$ ipython --no-banner

In [1]: import numpy as np

In [2]: from numpy import linalg as LA

In [3]: np.set_printoptions(precision=2, suppress=True, linewidth=200, legacy="1.25")

In [4]: rnd = lambda a: np.round(a, 2) + 0

In [5]: K = np.loadtxt("sample19.csv", delimiter=",")

In [6]: print(K)
[[ 8.  0.  0.  3. -6.  7.  6.  3.  6.]
 [ 2.  7.  2. -5.  2.  3.  0.  5.  9.]
 [-2.  8. -2. -6.  8.  0.  6.  8.  4.]
 [ 0. -1. -7.  4. -8.  3. -3. -3.  8.]
 [ 9.  8. -5. -5.  9.  3.  2. -4.  0.]
 [-4.  1.  4. -9. -1. -8. -7. -2.  5.]
 [ 3.  9.  4.  5. -6.  9.  2.  4. -1.]
 [-3. -4.  9. -7.  3.  4.  0. -5. -3.]
 [-6.  7.  1.  3.  4. -1. -8.  9.  7.]]

In [7]: Q, R = LA.qr(K)

In [8]: print(rnd(np.abs(np.diag(R))))
[14.93 17.53 13.09 15.34 12.15  8.91  9.53  7.48  0.63]

In [9]: print(rnd(Q @ R))
[[ 8.  0.  0.  3. -6.  7.  6.  3.  6.]
 [ 2.  7.  2. -5.  2.  3.  0.  5.  9.]
 [-2.  8. -2. -6.  8.  0.  6.  8.  4.]
 [ 0. -1. -7.  4. -8.  3. -3. -3.  8.]
 [ 9.  8. -5. -5.  9.  3.  2. -4.  0.]
 [-4.  1.  4. -9. -1. -8. -7. -2.  5.]
 [ 3.  9.  4.  5. -6.  9.  2.  4. -1.]
 [-3. -4.  9. -7.  3.  4.  0. -5. -3.]
 [-6.  7.  1.  3.  4. -1. -8.  9.  7.]]

In [10]: print(rnd(Q.T @ Q))
[[1. 0. 0. 0. 0. 0. 0. 0. 0.]
 [0. 1. 0. 0. 0. 0. 0. 0. 0.]
 [0. 0. 1. 0. 0. 0. 0. 0. 0.]
 [0. 0. 0. 1. 0. 0. 0. 0. 0.]
 [0. 0. 0. 0. 1. 0. 0. 0. 0.]
 [0. 0. 0. 0. 0. 1. 0. 0. 0.]
 [0. 0. 0. 0. 0. 0. 1. 0. 0.]
 [0. 0. 0. 0. 0. 0. 0. 1. 0.]
 [0. 0. 0. 0. 0. 0. 0. 0. 1.]]

In [11]: m1 = np.load("case12.npy")

In [12]: print(rnd(m1))
[[-33.93   1.48  35.74 -11.31 -11.77 -27.33  -6.66 -35.08]
 [-10.59  -2.05  11.73   1.24  -5.86  -8.01  -5.64  -9.77]
 [ -9.76  -2.06  10.85   1.51  -5.59  -7.36  -5.46  -8.87]
 [ -8.79  -2.04   9.84   1.8   -5.27  -6.61  -5.22  -7.84]
 [ -6.81  -1.9    7.73   2.24  -4.56  -5.09  -4.62  -5.74]
 [ -0.85  -0.19   1.06   0.77  -1.02  -0.76  -0.79  -0.3 ]
 [ -0.57  -0.09   0.71   0.5   -0.7   -0.53  -0.51  -0.18]
 [ -0.56  -0.09   0.7    0.49  -0.69  -0.52  -0.49  -0.17]
 [  0.92  -0.24  -1.13  -0.41   1.09   1.     0.43   0.21]
 [  4.63  -3.15  -5.3    1.29   4.1    5.53  -0.39   1.73]
 [  5.45  -3.88  -6.18   1.93   4.6    6.53  -0.74   2.17]
 [  9.37  -7.43 -10.34   5.41   6.7   11.25  -2.67   4.58]
 [ 11.4   -9.26 -12.46   7.34   7.65  13.66  -3.74   5.94]
 [ 18.98 -16.02 -20.31  14.98  10.82  22.54  -7.86  11.42]
 [ 28.71 -24.47 -30.3   25.15  14.4   33.73 -13.23  18.94]
 [ 30.32 -25.84 -31.94  26.85  14.96  35.57 -14.12  20.22]
 [ 39.14 -33.31 -40.93  36.23  17.92  45.56 -18.97  27.34]
 [ 50.33 -42.62 -52.31  48.21  21.48  58.13 -25.09  36.6 ]]

In [13]: Uu, sigma, VT = LA.svd(m1)

In [14]: print(rnd(sigma))
[205.57  44.08  12.3    0.     0.     0.     0.     0.  ]

In [15]: print(np.argmax(sigma[:-1] / (sigma[1:] + 1e-6)) + 1)
3

In [16]: Y = Uu[:, :3] @ np.diag(sigma[:3]) @ VT[:3]

In [17]: print(rnd(LA.norm(m1 - Y) / LA.norm(m1)))
0.0
